$ ipython --no-banner

In [1]: import numpy as np

In [2]: import numpy.linalg as la

In [3]: np.set_printoptions(precision=2, suppress=True, linewidth=140, floatmode="fixed")

In [4]: data = np.array([[5.0, 4.0, 0.0], [4.0, 5.0, 0.0], [0.0, 0.0, 5.0]])

In [5]: rng = np.random.default_rng(40856)

In [6]: idx = rng.permutation(3)

In [7]: print(idx)
[2 1 0]

In [8]: other = data[idx][:, idx]

In [9]: print(other)
[[5.00 0.00 0.00]
 [0.00 5.00 4.00]
 [0.00 4.00 5.00]]

In [10]: print(np.diag(other))
[5.00 5.00 5.00]

In [11]: print(np.round(la.det(other), 2))
45.0

In [12]: print((la.matrix_power((other != 0) + (other.T != 0) + np.eye(3), 3) > 0).astype(int))
[[1 0 0]
 [0 1 1]
 [0 1 1]]

In [13]: evals, vecs = la.eig(data)

In [14]: print(np.sort(la.eigvals(data @ data)))
[ 1.00 25.00 81.00]

In [15]: print(evals)
[9.00 1.00 5.00]

In [16]: print(np.prod(evals))
45.0

In [17]: print(data @ vecs[:, 0] - evals[0] * vecs[:, 0])
[0.00 0.00 0.00]

In [18]: arr = np.array([[0, 3, 0, 1], [0, 0, 3, 4], [0, 0, 0, 1], [0, 0, 0, 0]])

In [19]: print(np.trace(arr))
0

In [20]: print(np.allclose(arr, arr.T))
False

In [21]: print(round(float(la.det(arr)), 2))
0.0

In [22]: print(arr @ arr)
[[ 0  0  9 12]
 [ 0  0  0  3]
 [ 0  0  0  0]
 [ 0  0  0  0]]

In [23]: print(np.sort(np.abs(la.eigvals(arr))))
[0.00 0.00 0.00 0.00]
